$ python3 -q
>>> import numpy as np
>>> from numpy import linalg as LA
>>> np.set_printoptions(suppress=True, linewidth=140)
>>> rnd = lambda a: np.round(a, 2) + 0
>>> W2 = np.array([[2, 2, 2], [2, 2, 0], [0, 2, 2]])
>>> rng = np.random.default_rng(94891)
>>> W0 = (rng.random((26, 3)) < 0.25) @ W2
>>> print(W0)
[[0 2 2]
 [4 4 2]
 [2 2 0]
 [2 2 0]
 [4 4 2]
 [0 0 0]
 [0 0 0]
 [0 0 0]
 [0 0 0]
 [0 0 0]
 [2 2 2]
 [2 4 4]
 [0 0 0]
 [2 2 0]
 [0 2 2]
 [0 0 0]
 [2 2 2]
 [0 2 2]
 [0 2 2]
 [4 4 2]
 [2 4 4]
 [0 0 0]
 [0 0 0]
 [0 0 0]
 [2 2 0]
 [0 2 2]]
>>> Xc = W0 - W0.mean(axis=0)
>>> Uu, s, Vt = LA.svd(Xc, full_matrices=False)
>>> print(np.searchsorted(np.cumsum(s ** 2) / (s ** 2).sum(), 0.9) + 1)
2
>>> print(rnd(s))
[10.86  5.27  1.46]
>>> print(rnd(np.abs(Vt[-1])))
[0.47 0.73 0.5 ]
>>> print(rnd(Vt[0] * np.sign(Vt[0, np.abs(Vt[0]).argmax()])))
[0.55 0.68 0.48]
>>> print(LA.matrix_rank(Xc))
3
>>> print(rnd((s ** 2).sum() ** 2 / (s ** 4).sum()))
1.49
>>> labels = W0[:, 1] > np.median(W0[:, 1])
>>> f = W0[labels].mean(axis=0) - W0[~labels].mean(axis=0)
>>> print(rnd((((W0 - W0.mean(axis=0)) @ f > 0) == labels).mean()))
0.58
>>> print(rnd(f))
[2.63 2.95 2.13]
>>> print(((W0 - W0.mean(axis=0)) @ f > 0).astype(int))
[1 1 1 1 1 0 0 0 0 0 1 1 0 1 1 0 1 1 1 1 1 0 0 0 1 1]
>>> print(rnd(W0.mean(axis=0)))
[1.08 1.62 1.08]
>>> W0[26]
Traceback (most recent call last):
  File "<python-input-22>", line 1, in <module>
    W0[26]
    ~~^^^^
IndexError: index 26 is out of bounds for axis 0 with size 26
>>> print(W0.sum(axis=1))
[ 4 10  4  4 10  0  0  0  0  0  6 10  0  4  4  0  6  4  4 10 10  0  0  0  4  4]
>>> print(rnd(LA.svd(W0, compute_uv=False)))
[15.68  5.28  1.53]
>>> LA.rank(W0)
Traceback (most recent call last):
  File "<python-input-25>", line 1, in <module>
    LA.rank(W0)
    ^^^^^^^
AttributeError: module 'numpy.linalg' has no attribute 'rank'
>>> print(W0.sum(axis=0))
[28 42 28]
>>> print(LA.matrix_rank(W0))
3
>>> labels = rng.permutation(3)
>>> B = W0[:, labels] * rng.choice([-1, 1], 3)
>>> print(B)
[[ 0 -2  2]
 [-4 -4  2]
 [-2 -2  0]
 [-2 -2  0]
 [-4 -4  2]
 [ 0  0  0]
 [ 0  0  0]
 [ 0  0  0]
 [ 0  0  0]
 [ 0  0  0]
 [-2 -2  2]
 [-2 -4  4]
 [ 0  0  0]
 [-2 -2  0]
 [ 0 -2  2]
 [ 0  0  0]
 [-2 -2  2]
 [ 0 -2  2]
 [ 0 -2  2]
 [-4 -4  2]
 [-2 -4  4]
 [ 0  0  0]
 [ 0  0  0]
 [ 0  0  0]
 [-2 -2  0]
 [ 0 -2  2]]
>>> Uu, _, Vt = LA.svd(W0.T @ B)
>>> print(rnd(LA.lstsq(W0, B)[0]))
[[-1.  0.  0.]
 [ 0. -1.  0.]
 [ 0.  0.  1.]]
>>> print(labels)
[0 1 2]
>>> print(rnd(Uu @ Vt))
[[-1.  0.  0.]
 [ 0. -1.  0.]
 [ 0.  0.  1.]]
>>> B = np.array([[2, 2, 2, 0], [2, 2, 0, 2], [2, 0, 2, 2], [2, 1, 1, 0]])
>>> data = B + B.T
>>> print(data)
[[4 4 4 2]
 [4 4 0 3]
 [4 0 4 3]
 [2 3 3 0]]
>>> vals, vecs = LA.eig(data)
>>> print(rnd(np.sort(LA.eigvals(data @ data))))
[  0.05  10.08  16.   129.87]
>>> print(rnd(vals))
[11.4  -0.22 -3.17  4.  ]
>>> print(rnd(np.prod(vals)))
32.0
>>> mat = np.load("data.npy")
>>> print(mat)
[[ 1.  0.  0.  0.  0.  0.  0.  0.  0.]
 [ 0.  1.  0.  0.  0.  0.  0.  0.  0.]
 [ 0.  0.  1.  0.  0.  0.  0.  0.  0.]
 [ 0.  0.  0. -1.  0.  0.  0.  0.  0.]
 [ 0.  0.  0.  0.  1.  0.  0.  0.  0.]
 [ 0.  0.  0.  0.  0. -1.  0.  0.  0.]
 [ 0.  0.  0.  0.  0.  0.  1.  0.  0.]
 [ 0.  0.  0.  0.  0.  0.  0.  1.  0.]
 [ 0.  0.  0.  0.  0.  0.  0.  0.  1.]]
>>> print(rnd(LA.eigvalsh(mat).min()))
-1.0
>>> print(np.all(LA.eigvalsh(mat) > 0))
False
>>> vec = np.array([3, -2, -2, -2, -1, -2, 1, -3, 3])
>>> target = mat @ vec
>>> coef, lr = np.zeros(9), 1 / LA.norm(mat, 2) ** 2
>>> for i in range(6):
...     coef -= lr * mat.T @ (mat @ coef - target)
...     if i % 1 == 0: print(i, round(LA.norm(mat @ coef - target), 2))
... 
0 0.0
1 0.0
2 0.0
3 0.0
4 0.0
5 0.0
>>> print(coef)
[ 3. -2. -2. -2. -1. -2.  1. -3.  3.]
>>> print((mat + mat.T) / 2)
[[ 1.  0.  0.  0.  0.  0.  0.  0.  0.]
 [ 0.  1.  0.  0.  0.  0.  0.  0.  0.]
 [ 0.  0.  1.  0.  0.  0.  0.  0.  0.]
 [ 0.  0.  0. -1.  0.  0.  0.  0.  0.]
 [ 0.  0.  0.  0.  1.  0.  0.  0.  0.]
 [ 0.  0.  0.  0.  0. -1.  0.  0.  0.]
 [ 0.  0.  0.  0.  0.  0.  1.  0.  0.]
 [ 0.  0.  0.  0.  0.  0.  0.  1.  0.]
 [ 0.  0.  0.  0.  0.  0.  0.  0.  1.]]
>>> print(rnd(np.sort(np.abs(LA.eigvals(mat)))))
[1. 1. 1. 1. 1. 1. 1. 1. 1.]
>>> print(np.allclose(mat, mat.T))
True
>>> print(rnd(np.abs(LA.eigvals(mat)).max()))
1.0
>>> print(np.trace(mat))
5.0
>>> A = np.load("w.npy")
>>> print(rnd(A))
[[0.33 0.   0.   0.   0.   0.   0.33 0.33]
 [0.33 0.33 0.   0.   0.33 0.   0.   0.  ]
 [0.   0.17 0.33 0.17 0.17 0.   0.   0.17]
 [0.   0.25 0.25 0.25 0.25 0.   0.   0.  ]
 [0.   0.   0.   0.   0.5  0.   0.25 0.25]
 [0.   0.25 0.25 0.   0.   0.25 0.   0.25]
 [0.   0.25 0.   0.   0.   0.   0.5  0.25]
 [0.2  0.   0.2  0.2  0.   0.2  0.   0.2 ]]
>>> labels = rng.permutation(8)
>>> print(labels)
[5 7 2 4 0 1 6 3]
>>> B = A[labels][:, labels]
>>> print(rnd(B))
[[0.25 0.25 0.25 0.   0.   0.25 0.   0.  ]
 [0.2  0.2  0.2  0.   0.2  0.   0.   0.2 ]
 [0.   0.17 0.33 0.17 0.   0.17 0.   0.17]
 [0.   0.25 0.   0.5  0.   0.   0.25 0.  ]
 [0.   0.33 0.   0.   0.33 0.   0.33 0.  ]
 [0.   0.   0.   0.33 0.33 0.33 0.   0.  ]
 [0.   0.25 0.   0.   0.   0.25 0.5  0.  ]
 [0.   0.   0.25 0.25 0.   0.25 0.   0.25]]
>>> print(rnd(LA.det(B)), rnd(LA.det(A[labels])))
0.0 0.0
>>> print(rnd(np.diag(B)))
[0.25 0.2  0.33 0.5  0.33 0.33 0.5  0.25]
>>> print(rnd(np.sort(np.abs(LA.eigvals(B)))))
[0.   0.04 0.39 0.39 0.39 0.45 0.45 1.  ]
>>> print(rnd((A - A.T) / 2))
[[ 0.   -0.17  0.    0.    0.    0.    0.17  0.07]
 [ 0.17  0.   -0.08 -0.12  0.17 -0.12 -0.12  0.  ]
 [ 0.    0.08  0.   -0.04  0.08 -0.12  0.   -0.02]
 [ 0.    0.12  0.04  0.    0.12  0.    0.   -0.1 ]
 [ 0.   -0.17 -0.08 -0.12  0.    0.    0.12  0.12]
 [ 0.    0.12  0.12  0.    0.    0.    0.    0.02]
 [-0.17  0.12  0.    0.   -0.12  0.    0.    0.12]
 [-0.07  0.    0.02  0.1  -0.12 -0.02 -0.12  0.  ]]
>>> print(np.allclose(A, A.T))
False
>>> F = np.array([[35, -7, -45, 9],
...     [49, 35, -63, -45],
...     [-30, 6, -30, 6],
...     [-42, -30, -42, -30]])
>>> vec = np.array([9, 9, 1, 8])
>>> target = F @ vec
>>> coef, lr = np.zeros(4), 1 / LA.norm(F, 2) ** 2
>>> for i in range(6):
...     coef -= lr * F.T @ (F @ coef - target)
...     if i % 1 == 0: print(i, round(LA.norm(F @ coef - target), 2))
... 
0 520.33
1 303.05
2 215.66
3 179.24
4 159.52
5 145.23
>>> print(rnd(coef))
[10.26  6.1   2.53  4.65]
>>> f, r1 = F[2], F[0]
>>> print(f @ r1)
312
>>> print(f @ f)
1872
>>> pr = (f @ r1) / (f @ f) * f
>>> print(rnd(LA.norm(f + r1) ** 2 + LA.norm(f - r1) ** 2))
10504.0
>>> print(r1 - pr)
[ 40.  -8. -40.   8.]
>>> print(LA.matrix_rank(np.outer(f, r1)))
1
>>> P = np.triu(np.array([[7, -8, 9, 6], [-5, 8, -3, 8], [8, 7, 1, -9], [1, 1, 8, -8]]), 1) + np.eye(4)
>>> B = P @ F @ LA.inv(P)
>>> print(P @ F - F @ P)
[[ -914.  -126.  -354.  -325.]
 [ -246.   134.  -582. -1399.]
 [  378.    30.   666.   132.]
 [    0.  -336.   288.   114.]]
>>> print(B)
[[  -879.  -7445. -14487. -65306.]
 [  -197.  -1799.  -3933. -20126.]
 [   348.   3060.   6396.  31272.]
 [   -42.   -366.   -762.  -3708.]]
>>> print(np.trace(B), np.trace(F))
10.0 10
>>> print(LA.matrix_rank(B))
4
>>> def softmax(z):
...     e = np.exp(z - z.max(axis=-1, keepdims=True))
...     return e / e.sum(axis=-1, keepdims=True)
... 
>>> print(softmax(10 * B[1]))
[1. 0. 0. 0.]
>>> print(softmax(B[1]))
[1. 0. 0. 0.]
>>> print(softmax(B[1] + -3))
[1. 0. 0. 0.]
>>> scores = B @ B.T / np.sqrt(4)
>>> print(softmax(scores))
[[1. 0. 0. 0.]
 [1. 0. 0. 0.]
 [0. 0. 1. 0.]
 [1. 0. 0. 0.]]
>>> print(softmax(scores)[1] @ B)
[  -879.  -7445. -14487. -65306.]
>>> print(softmax(scores).round(6).argmax(axis=1))
[0 0 2 0]
>>> print(F.ravel(order="F"))
[ 35  49 -30 -42  -7  35   6 -30 -45 -63 -30 -42   9 -45   6 -30]
>>> blk = F.reshape(4, 2, -1)
>>> print(blk.sum(axis=1))
[[-10   2]
 [-14 -10]
 [-60  12]
 [-84 -60]]
>>> print(blk.shape)
(4, 2, 2)
>>> print(np.swapaxes(blk, 1, 2)[0])
[[ 35 -45]
 [ -7   9]]
>>> print(np.einsum("ihd,ihd->ih", blk, blk))
[[1274 2106]
 [3626 5994]
 [ 936  936]
 [2664 2664]]
>>> f = np.array([2, 1, 2, 1]) + 0.5
>>> K = np.eye(4) - 2 * np.outer(f, f) / (f @ f)
>>> print(rnd(K))
[[ 0.26 -0.44 -0.74 -0.44]
 [-0.44  0.74 -0.44 -0.26]
 [-0.74 -0.44  0.26 -0.44]
 [-0.44 -0.26 -0.44  0.74]]
>>> print(np.all(LA.eigvalsh(K) > 0))
False
>>> print([round(float(LA.det(K[:i, :i])), 2) + 0 for i in range(1, 5)])
[0.26, 0.0, -0.74, -1.0]
>>> vec = np.array([-2, 2, 1, 2])
>>> print(rnd(LA.norm(vec)), rnd(LA.norm(K @ vec)))
3.61 3.61
>>> print(rnd(np.abs(LA.eigvals(K))))
[1. 1. 1. 1.]
>>> B = LA.inv(K)
>>> print(rnd(LA.det(K) * B))
[[-0.26  0.44  0.74  0.44]
 [ 0.44 -0.74  0.44  0.26]
 [ 0.74  0.44 -0.26  0.44]
 [ 0.44  0.26  0.44 -0.74]]
>>> print(rnd(LA.inv(B)))
[[ 0.26 -0.44 -0.74 -0.44]
 [-0.44  0.74 -0.44 -0.26]
 [-0.74 -0.44  0.26 -0.44]
 [-0.44 -0.26 -0.44  0.74]]
>>> print(np.allclose(B, K.T))
True
>>> print(rnd(LA.cond(K)))
1.0
>>> print(rnd(K @ B))
[[1. 0. 0. 0.]
 [0. 1. 0. 0.]
 [0. 0. 1. 0.]
 [0. 0. 0. 1.]]
>>> print(rnd(softmax(K[2] + -3)))
[0.16 0.21 0.42 0.21]
>>> print(softmax(K).sum(axis=1))
[1. 1. 1. 1.]
>>> print(rnd(softmax(K[2])))
[0.16 0.21 0.42 0.21]
>>> scores = K @ K.T / np.sqrt(4)
>>> print(rnd(softmax(scores)))
[[0.35 0.22 0.22 0.22]
 [0.22 0.35 0.22 0.22]
 [0.22 0.22 0.35 0.22]
 [0.22 0.22 0.22 0.35]]
>>> print(rnd(LA.norm(K, axis=0)))
[1. 1. 1. 1.]
>>> print(rnd(LA.svd(K, compute_uv=False)))
[1. 1. 1. 1.]
>>> print(rnd(K.T @ K))
[[1. 0. 0. 0.]
 [0. 1. 0. 0.]
 [0. 0. 1. 0.]
 [0. 0. 0. 1.]]
>>> J = np.load("dump.npy")
>>> print(J)
[[-1.  1.  0.  0.  0.  0.  0.  0.  0.]
 [ 0. -1.  1.  0.  0.  0.  0.  0.  0.]
 [ 0.  0. -1.  1.  0.  0.  0.  0.  0.]
 [ 0.  0.  0. -1.  1.  0.  0.  0.  0.]
 [ 0.  0.  0.  0. -1.  1.  0.  0.  0.]
 [ 0.  0.  0.  0.  0. -1.  1.  0.  0.]
 [ 0.  0.  0.  0.  0.  0. -1.  1.  0.]
 [ 0.  0.  0.  0.  0.  0.  0. -1.  1.]
 [ 0.  0.  0.  0.  0.  0.  0.  0. -1.]]
>>> B = J[0, 0] * J[1:] - np.outer(J[1:, 0], J[0])
>>> print(B)
[[ 0.  1. -1. -0. -0. -0. -0. -0. -0.]
 [ 0. -0.  1. -1. -0. -0. -0. -0. -0.]
 [ 0. -0. -0.  1. -1. -0. -0. -0. -0.]
 [ 0. -0. -0. -0.  1. -1. -0. -0. -0.]
 [ 0. -0. -0. -0. -0.  1. -1. -0. -0.]
 [ 0. -0. -0. -0. -0. -0.  1. -1. -0.]
 [ 0. -0. -0. -0. -0. -0. -0.  1. -1.]
 [ 0. -0. -0. -0. -0. -0. -0. -0.  1.]]
>>> print(LA.matrix_rank(B), LA.matrix_rank(J))
8 9
>>> vec = np.array([2, 1, 3, 0, 0, 1, 1, 0, 3])
>>> print((B @ vec).argmax())
1
>>> print(B @ np.eye(9)[1])
[1. 0. 0. 0. 0. 0. 0. 0.]
>>> print(B @ vec)
[-2.  3.  0. -1.  0.  1. -3.  3.]
>>> print(B @ (2 * vec))
[-4.  6.  0. -2.  0.  2. -6.  6.]
